$ ipython --no-banner

In [1]: import numpy as np

In [2]: np.set_printoptions(precision=3, suppress=True, linewidth=100, sign=" ")

In [3]: other = np.array([[-3, 5], [-2, 7]])

In [4]: data = np.kron(np.eye(2, dtype=int), other)

In [5]: data
Out[5]: 
array([[-3,  5,  0,  0],
       [-2,  7,  0,  0],
       [ 0,  0, -3,  5],
       [ 0,  0, -2,  7]])

In [6]: # splits into 2 blocks

In [7]: other = np.linalg.inv(data)

In [8]: np.linalg.det(data) * other
Out[8]: 
array([[-77.,  55.,  -0.,  -0.],
       [-22.,  33.,   0.,   0.],
       [ -0.,  -0., -77.,  55.],
       [  0.,   0., -22.,  33.]])

In [9]: np.round(np.linalg.slogdet(data)[0], 3)
Out[9]: np.float64(1.0)

In [10]: round(np.linalg.cond(data), 3)
Out[10]: np.float64(7.781)

In [11]: other
Out[11]: 
array([[-0.636,  0.455, -0.   , -0.   ],
       [-0.182,  0.273,  0.   ,  0.   ],
       [-0.   , -0.   , -0.636,  0.455],
       [ 0.   ,  0.   , -0.182,  0.273]])

In [12]: other = np.array([[0, 2, 0, 1, 2, 1, -2],
    ...:     [0, 2, 0, 1, 2, -1, 0],
    ...:     [-2, 2, -1, 2, 0, 1, -2],
    ...:     [-2, 2, 1, 0, 2, 0, 0],
    ...:     [0, 0, 0, 0, 0, 2, 0],
    ...:     [-2, -1, -2, 0, -1, 2, -2]])

In [13]: mat = other.T @ other

In [14]: mat
Out[14]: 
array([[12, -6,  4, -4, -2, -6,  8],
       [-6, 17,  2,  8, 13,  0, -6],
       [ 4,  2,  6, -2,  4, -5,  6],
       [-4,  8, -2,  6,  4,  2, -6],
       [-2, 13,  4,  4, 13, -2, -2],
       [-6,  0, -5,  2, -2, 11, -8],
       [ 8, -6,  6, -6, -2, -8, 12]])

In [15]: # symmetric

In [16]: U, sig, Vh = np.linalg.svd(mat)

In [17]: evecs = Vh[:(sig > 1e-8).sum()]

In [18]: rng = np.random.default_rng(43555)

In [19]: vec = mat[5] + 4 * mat[0] + rng.integers(2) * np.eye(7)[3]

In [20]: vec
Out[20]: array([ 42., -24.,  11., -13., -10., -13.,  24.])

In [21]: np.linalg.matrix_rank(np.vstack([mat, vec]))
Out[21]: np.int64(7)

In [22]: np.round(np.linalg.norm(vec - evecs.T @ evecs @ vec), 3)
Out[22]: np.float64(0.625)

In [23]: np.round(np.linalg.svd(mat, compute_uv=False), 3) + 0
Out[23]: array([ 38.786,  26.329,   5.076,   4.529,   1.682,   0.598,   0.   ])

In [24]: mat.mean(axis=0)
Out[24]: array([ 0.857,  4.   ,  2.143,  1.143,  4.   , -1.143,  0.571])

In [25]: mat[:, 7]
IndexError: index 7 is out of bounds for axis 1 with size 7


In [26]: np.unravel_index(np.abs(mat).argmax(), mat.shape)
Out[26]: (np.int64(1), np.int64(1))

In [27]: np.count_nonzero(mat)
Out[27]: np.int64(47)

In [28]: U, sig, Vh = np.linalg.svd(mat)

In [29]: sig.round(3) + 0
Out[29]: array([ 38.786,  26.329,   5.076,   4.529,   1.682,   0.598,   0.   ])

In [30]: other = U[:, :6] @ np.diag(sig[:6]) @ Vh[:6]

In [31]: round(np.linalg.norm(mat - other, 2), 3), np.round(sig[6], 3)
Out[31]: (np.float64(0.0), np.float64(0.0))

In [32]: round(float(np.linalg.norm(mat - other) / np.linalg.norm(mat)), 3)
Out[32]: 0.0

In [33]: r = np.linalg.matrix_rank(mat)

In [34]: r
Out[34]: np.int64(6)

In [35]: N = np.linalg.svd(mat)[2][r:].T

In [36]: [int(np.linalg.matrix_rank(mat[:, :j + 1])) for j in range(7)]
Out[36]: [1, 2, 3, 4, 4, 5, 6]

In [37]: np.allclose(mat @ N, 0)
Out[37]: True

In [38]: ev, evecs = np.linalg.eigh(mat)

In [39]: vec = np.array([2, 5, 8, 8, 8, 9, 6])

In [40]: (np.sign(evecs[:, -1].round(6)) == np.sign(evecs[0, -1].round(6))).astype(int)
Out[40]: array([ 1,  0,  1,  0,  0,  0,  1])

In [41]: np.round(evecs * np.abs(ev) @ evecs.T, 3) + 0
Out[41]: 
array([[12., -6.,  4., -4., -2., -6.,  8.],
       [-6., 17.,  2.,  8., 13.,  0., -6.],
       [ 4.,  2.,  6., -2.,  4., -5.,  6.],
       [-4.,  8., -2.,  6.,  4.,  2., -6.],
       [-2., 13.,  4.,  4., 13., -2., -2.],
       [-6.,  0., -5.,  2., -2., 11., -8.],
       [ 8., -6.,  6., -6., -2., -8., 12.]])

In [42]: np.round(evecs * np.maximum(ev, 0) @ evecs.T, 3) + 0
Out[42]: 
array([[12., -6.,  4., -4., -2., -6.,  8.],
       [-6., 17.,  2.,  8., 13.,  0., -6.],
       [ 4.,  2.,  6., -2.,  4., -5.,  6.],
       [-4.,  8., -2.,  6.,  4.,  2., -6.],
       [-2., 13.,  4.,  4., 13., -2., -2.],
       [-6.,  0., -5.,  2., -2., 11., -8.],
       [ 8., -6.,  6., -6., -2., -8., 12.]])

In [43]: round(vec @ mat @ vec / (vec @ vec), 3), round(float(ev[0]), 3), round(float(ev[-1]), 3)
Out[43]: (np.float64(10.828), -0.0, 38.786)

In [44]: vec @ mat @ vec
Out[44]: np.int64(3660)
